In [1]: import numpy as np

In [2]: from numpy import linalg as LA

In [3]: np.set_printoptions(suppress=True, linewidth=160)

In [4]: def rnd(a):
   ...:     return np.round(a, 3) + 0
   ...: 

In [5]: E = np.loadtxt("dump.csv", delimiter=",")

In [6]: print(E)
[[1. 1. 0. 2. 0. 2.]
 [0. 2. 1. 1. 1. 1.]
 [0. 2. 1. 1. 1. 1.]
 [0. 0. 2. 1. 2. 1.]
 [0. 1. 1. 1. 1. 2.]
 [2. 0. 1. 0. 1. 2.]
 [0. 0. 2. 1. 2. 1.]]

In [7]: rk = LA.matrix_rank(E)

In [8]: print(rk)
5

In [9]: ns = LA.svd(E)[2][rk:].T

In [10]: print(np.allclose(E @ ns, 0))
True

In [11]: print([int(LA.matrix_rank(E[:i])) for i in range(1, len(E) + 1)])
[1, 2, 2, 3, 4, 5, 5]

In [12]: print(rnd(ns[:, 0] / ns[np.abs(ns[:, 0]).round(6).argmax(), 0]))
[ 0.  0.  1.  0. -1.  0.]

In [13]: print([int(LA.matrix_rank(E[:, :j + 1])) for j in range(6)])
[1, 2, 3, 4, 4, 5]

In [14]: print(ns.shape)
(6, 1)

In [15]: left, sv, Vt = LA.svd(E)

In [16]: print(rnd(sv))
[6.797 2.945 2.592 1.384 0.709 0.   ]

In [17]: A2 = left[:, :5] @ np.diag(sv[:5]) @ Vt[:5]

In [18]: print(rnd(LA.norm(E - A2) / LA.norm(E)))
0.0

In [19]: print(LA.matrix_rank(E, rtol=0.05))
5

In [20]: print(rnd(LA.norm(E - A2, 2)), rnd(sv[5]))
0.0 0.0

In [21]: print(rnd(np.abs(E - A2).max()))
0.0

In [22]: W = np.array([[0, 1, 0, 2, 2, 1],
    ...:     [0, 1, 3, 2, 0, 2],
    ...:     [1, 1, 1, 0, 1, 3],
    ...:     [3, 0, 1, 1, 1, 3],
    ...:     [2, 2, 0, 3, 2, 3],
    ...:     [2, 3, 2, 2, 0, 3]])

In [23]: c = np.array([-1, -1, 3, -2, 1, 0])

In [24]: act = np.maximum(E @ W + c, 0)

In [25]: print(act)
[[ 9.  7. 12.  8.  5. 15.]
 [ 7.  7. 13.  8.  5. 16.]
 [ 7.  7. 13.  8.  5. 16.]
 [10.  8.  8.  7.  8. 18.]
 [ 9.  9. 12.  8.  5. 17.]
 [ 6. 10.  8.  9.  8. 14.]
 [10.  8.  8.  7.  8. 18.]]

In [26]: print(LA.matrix_rank(act))
5

In [27]: print((act > 0).mean(axis=0))
[1. 1. 1. 1. 1. 1.]

In [28]: print((act > 0).astype(int))
[[1 1 1 1 1 1]
 [1 1 1 1 1 1]
 [1 1 1 1 1 1]
 [1 1 1 1 1 1]
 [1 1 1 1 1 1]
 [1 1 1 1 1 1]
 [1 1 1 1 1 1]]

In [29]: cent = np.array([[-1, -1], [2, 0], [0, -2], [-2, 0], [-2, -1], [-2, 1]])

In [30]: print(act @ cent)
[[-51. -23.]
 [-51. -22.]
 [-51. -22.]
 [-60. -16.]
 [-51. -21.]
 [-48. -16.]
 [-60. -16.]]
